$ python -q
>>> import numpy as np
>>> from numpy import linalg as LA
>>> np.set_printoptions(precision=2, suppress=True, linewidth=100)
>>> rnd = lambda a: np.round(a, 2) + 0
>>> W0 = np.minimum.outer(np.arange(1, 4), np.arange(1, 4)) * -2
>>> W0
array([[-2, -2, -2],
       [-2, -4, -4],
       [-2, -4, -6]])
>>> M2 = W0[0, 0] * W0[1:] - np.outer(W0[1:, 0], W0[0])
>>> print(M2)
[[0 4 4]
 [0 4 8]]
>>> LA.matrix_rank(M2), LA.matrix_rank(W0)
(np.int64(2), np.int64(3))
>>> np.flatnonzero(~M2.round(6).any(axis=1))
array([], dtype=int64)
>>> f = np.array([1, 2])
>>> np.polyval(f, W0[1])
array([ 0, -2, -2])
>>> print(np.correlate(W0[1], W0[2], "full"))
[12 32 44 24  8]
>>> ev, V = LA.eigh(W0)
>>> vec = np.array([3, 0, 0])
>>> V * np.maximum(ev, 0) @ V.T
array([[0., 0., 0.],
       [0., 0., 0.],
       [0., 0., 0.]])
>>> vec @ W0 @ vec / (vec @ vec), rnd(ev[0]), rnd(ev[-1])
(np.float64(-2.0), np.float64(-10.1), np.float64(-0.62))
>>> rnd(LA.eigvalsh(W0[1:, 1:]))
array([-9.12, -0.88])
>>> vec @ W0 @ vec
np.int64(-18)
>>> M = np.loadtxt("layer1.csv", delimiter=",")
>>> M
array([[-0.01,  0.18, -0.27],
       [-0.08,  2.95, -0.34],
       [-0.12,  2.19, -0.79],
       [-0.24,  0.51,  1.01],
       [ 0.06, -2.81,  1.44],
       [ 0.18,  4.58,  0.35],
       [-0.16,  0.96,  0.56],
       [-0.1 ,  3.57, -1.03],
       [ 0.08, -4.28,  0.1 ],
       [-0.38,  1.51, -0.39],
       [-0.06, -2.38, -0.89],
       [ 0.01, -0.42, -0.05],
       [ 0.06,  3.37,  0.89]])
>>> vec = np.array([3, 1, 0])
>>> y = M @ vec
>>> print(rnd(LA.lstsq(M, y)[0]))
[3. 1. 0.]
>>> print(rnd(LA.solve(M.T @ M, M.T @ y)))
[3. 1. 0.]
>>> rnd(y)
array([ 0.15,  2.71,  1.83, -0.21, -2.63,  5.12,  0.48,  3.27, -4.04,  0.37, -2.56, -0.39,  3.55])
>>> rnd(LA.pinv(M) @ M)
array([[1., 0., 0.],
       [0., 1., 0.],
       [0., 0., 1.]])
>>> rng = np.random.default_rng(5101)
>>> y = y + 0.1 * rng.normal(size=13)
>>> rnd(y)
array([ 0.17,  2.6 ,  1.9 , -0.23, -2.51,  4.99,  0.55,  3.22, -3.87,  0.23, -2.49, -0.5 ,  3.39])
>>> b, *_ = LA.lstsq(M, y)
>>> rnd(M.T @ (y - M @ b))
array([0., 0., 0.])
>>> idx = rng.permutation(3)
>>> print(idx)
[1 2 0]
>>> M2 = W0[idx][:, idx]
>>> rnd(LA.det(M2)), rnd(LA.det(W0[idx]))
(np.float64(-8.0), np.float64(-8.0))
>>> np.diag(M2)
array([-4, -6, -2])
>>> Q, R = LA.qr(M)
>>> np.allclose(R.T @ R, M.T @ M)
True
>>> rnd(Q.T @ Q)
array([[1., 0., 0.],
       [0., 1., 0.],
       [0., 0., 1.]])
>>> Q.shape, R.shape
((13, 3), (3, 3))
>>> print(rnd(Q @ R))
[[-0.01  0.18 -0.27]
 [-0.08  2.95 -0.34]
 [-0.12  2.19 -0.79]
 [-0.24  0.51  1.01]
 [ 0.06 -2.81  1.44]
 [ 0.18  4.58  0.35]
 [-0.16  0.96  0.56]
 [-0.1   3.57 -1.03]
 [ 0.08 -4.28  0.1 ]
 [-0.38  1.51 -0.39]
 [-0.06 -2.38 -0.89]
 [ 0.01 -0.42 -0.05]
 [ 0.06  3.37  0.89]]
>>> f = np.array([-5, 3, 1])
>>> rnd(np.polyval(f, M[10]))
array([  0.8 , -34.46,  -5.63])
>>> rnd(np.cross(M[10, :3], M[0, :3]))
array([ 0.8 , -0.01, -0.03])
>>> rnd(np.correlate(M[10], M[0], "full"))
array([ 0.02,  0.63, -0.19, -0.14,  0.01])
>>> M2 = np.array([[9, -6, 7], [8, 0, -7], [-9, 1, 5]])
>>> J = M2 + M2.T
>>> J
array([[18,  2, -2],
       [ 2,  0, -6],
       [-2, -6, 10]])
>>> [round(float(LA.det(J[:i, :i])), 2) + 0 for i in range(1, 4)]
[18.0, -4.0, -640.0]
>>> feats = np.array([[5, 5, 1], [5, 5, 5], [1, 5, 5]])
>>> P = np.triu(np.array([[-3, 1, -3], [4, -5, 4], [-4, 4, 4]]), 1) + np.eye(3)
>>> M2 = P @ feats @ LA.inv(P)
>>> rnd(np.poly(M2))
array([  1., -15.,  24.,  80.])
>>> print(np.trace(M2), np.trace(feats))
15.0 15
>>> LA.matrix_rank(M2)
np.int64(3)
>>> P @ feats - feats @ P
array([[  2., -15., -15.],
       [  4.,  15.,  15.],
       [  0.,  -1., -17.]])
>>> t = np.radians(36)
>>> R = np.eye(3)
>>> R[1, 1] = R[0, 0] = np.cos(t)
>>> R[1, 0], R[0, 1] = -np.sin(t), np.sin(t)
>>> print(rnd(R))
[[ 0.81  0.59  0.  ]
 [-0.59  0.81  0.  ]
 [ 0.    0.    1.  ]]
>>> M2 = feats @ R.T
>>> np.allclose(feats @ feats.T, M2 @ M2.T)
True
>>> np.allclose(LA.norm(feats, axis=1), LA.norm(M2, axis=1))
True
>>> rnd(LA.det(R)), rnd(np.trace(R))
(np.float64(1.0), np.float64(2.62))
>>> rnd(LA.svd(feats, compute_uv=False)), rnd(LA.svd(M2, compute_uv=False))
(array([12.59,  4.  ,  1.59]), array([12.59,  4.  ,  1.59]))
>>> np.all(LA.eigvalsh(feats) > 0)
np.False_
>>> mat = np.load("mat.npy")
>>> mat
array([[1, 0, 0],
       [0, 1, 0],
       [2, 0, 1]])
>>> mat @ mat
array([[1, 0, 0],
       [0, 1, 0],
       [4, 0, 1]])
>>> rnd(np.sort(LA.eigvals(mat).real))
array([1., 1., 1.])
>>> print(np.flatnonzero(LA.matrix_power((mat != 0) + (mat.T != 0) + np.eye(3), 3)[1]))
[1]
>>> print((LA.matrix_power((mat != 0) + (mat.T != 0) + np.eye(3), 3) > 0).astype(int))
[[1 0 1]
 [0 1 0]
 [1 0 1]]
>>> rnd(LA.det(mat))
np.float64(1.0)
>>> print(rnd(LA.det(J[::-1])))
640.0
>>> np.kron(np.eye(2, dtype=int), J)
array([[18,  2, -2,  0,  0,  0],
       [ 2,  0, -6,  0,  0,  0],
       [-2, -6, 10,  0,  0,  0],
       [ 0,  0,  0, 18,  2, -2],
       [ 0,  0,  0,  2,  0, -6],
       [ 0,  0,  0, -2, -6, 10]])
>>> print(rnd(LA.eigvals(J).sum().real))
28.0
>>> print(rnd(LA.det(J.T)))
-640.0
>>> rnd(np.poly(J))
array([  1., -28., 136., 640.])
>>> arr = np.load("case2.npy")
>>> arr
array([[0, 1],
       [1, 0]])
>>> vec = np.array([2, 1, 2])
>>> a = np.maximum(M @ vec, 0)
>>> rnd(np.maximum(M @ vec, 0) - np.maximum(-M @ vec, 0))
array([-0.38,  2.11,  0.37,  2.05,  0.19,  5.64,  1.76,  1.31, -3.92, -0.03, -4.28, -0.5 ,  5.27])
>>> np.flatnonzero(a > 1e-9)
array([ 1,  2,  3,  4,  5,  6,  7, 12])
>>> rnd(a)
array([0.  , 2.11, 0.37, 2.05, 0.19, 5.64, 1.76, 1.31, 0.  , 0.  , 0.  , 0.  , 5.27])
>>> M * (a > 1e-9)[:, None]
array([[-0.  ,  0.  , -0.  ],
       [-0.08,  2.95, -0.34],
       [-0.12,  2.19, -0.79],
       [-0.24,  0.51,  1.01],
       [ 0.06, -2.81,  1.44],
       [ 0.18,  4.58,  0.35],
       [-0.16,  0.96,  0.56],
       [-0.1 ,  3.57, -1.03],
       [ 0.  , -0.  ,  0.  ],
       [-0.  ,  0.  , -0.  ],
       [-0.  , -0.  , -0.  ],
       [ 0.  , -0.  , -0.  ],
       [ 0.06,  3.37,  0.89]])
>>> M2 = M + rng.integers(-2, 3, (13, 2)) @ rng.integers(-2, 3, (2, 3))
>>> rnd(M2)
array([[-0.01, -0.82, -4.27],
       [-4.08,  8.95, -0.34],
       [ 0.88,  1.19,  1.21],
       [-3.24,  5.51,  3.01],
       [ 0.06, -2.81,  1.44],
       [-0.82,  6.58,  2.35],
       [ 1.84, -1.04,  4.56],
       [ 0.9 ,  1.57, -3.03],
       [ 0.08, -3.28,  4.1 ],
       [-4.38,  7.51, -0.39],
       [ 0.94, -2.38,  5.11],
       [ 1.01, -0.42,  5.95],
       [ 2.06,  1.37,  4.89]])
>>> LA.matrix_rank(M2 - M, tol=1e-8)
np.int64(2)
>>> cov = np.cov(M2, rowvar=False)
>>> np.median(M2, axis=0)
array([0.08, 1.19, 2.35])
>>> rnd(M2.std(axis=0))
array([2.08, 3.97, 3.07])
>>> print(cov.shape)
(3, 3)
>>> print(rnd(np.corrcoef(M2.T)))
[[ 1.   -0.78  0.34]
 [-0.78  1.   -0.29]
 [ 0.34 -0.29  1.  ]]
>>> np.argwhere(np.triu(np.abs(np.corrcoef(M2.T)) > 0.8, 1))
array([], shape=(0, 2), dtype=int64)
>>> rnd(cov)
array([[ 4.7 , -7.03,  2.37],
       [-7.03, 17.1 , -3.78],
       [ 2.37, -3.78, 10.19]])
>>> rnd(np.corrcoef(M2[:, 1], M2[:, 2])[0, 1])
np.float64(-0.29)
>>> E = np.loadtxt("m.csv", delimiter=",")
>>> E
array([[ 2., -2., -3.,  1.],
       [-2.,  2., -2., -3.],
       [-3., -2.,  2., -2.],
       [ 1., -3., -2.,  2.]])
>>> rnd(LA.eigvalsh(E).min())
np.float64(-3.72)
>>> [round(float(LA.det(E[:i, :i])), 2) + 0 for i in range(1, 5)]
[2.0, 0.0, -50.0, -75.0]
>>> P = np.triu(np.array([[-1, 1, -2, 2], [-2, 1, 1, -1], [-1, 1, 1, 1], [1, -1, 1, 1]]), 1) + np.eye(4)
>>> M2 = P @ E @ LA.inv(P)
>>> P @ E - E @ P
array([[ 6., -2., -4.,  2.],
       [-4.,  3., -2.,  4.],
       [ 1.,  0., -6.,  4.],
       [ 0., -1.,  5., -3.]])
>>> print(rnd(np.poly(M2)))
[  1.  -8.  -7. 116. -75.]
>>> np.trace(M2), np.trace(E)
(np.float64(8.0), np.float64(8.0))
>>> rnd(LA.det(M2))
np.float64(-75.0)
>>> print(LA.matrix_rank(M2))
4
>>> vec = np.array([1, 0, 1, 1])
>>> y = E @ vec
>>> y
array([ 0., -7., -3.,  1.])
>>> rnd(LA.solve(E.T, E[3]))
array([0., 0., 0., 1.])
>>> print(rnd(LA.solve(E, y)))
[1. 0. 1. 1.]
>>> rnd(LA.solve(E, 2 * y))
array([2., 0., 2., 2.])
>>> M2 = LA.inv(E)
>>> rnd(LA.det(E) * M2)
array([[-50.,  20.,  -5.,  50.],
       [ 20.,  -8.,  17.,  -5.],
       [ -5.,  17.,  -8.,  20.],
       [ 50.,  -5.,  20., -50.]])
>>> np.allclose(M2, E.T)
False
>>> rnd(LA.cond(E))
np.float64(9.64)
>>> rnd(M2)
array([[ 0.67, -0.27,  0.07, -0.67],
       [-0.27,  0.11, -0.23,  0.07],
       [ 0.07, -0.23,  0.11, -0.27],
       [-0.67,  0.07, -0.27,  0.67]])
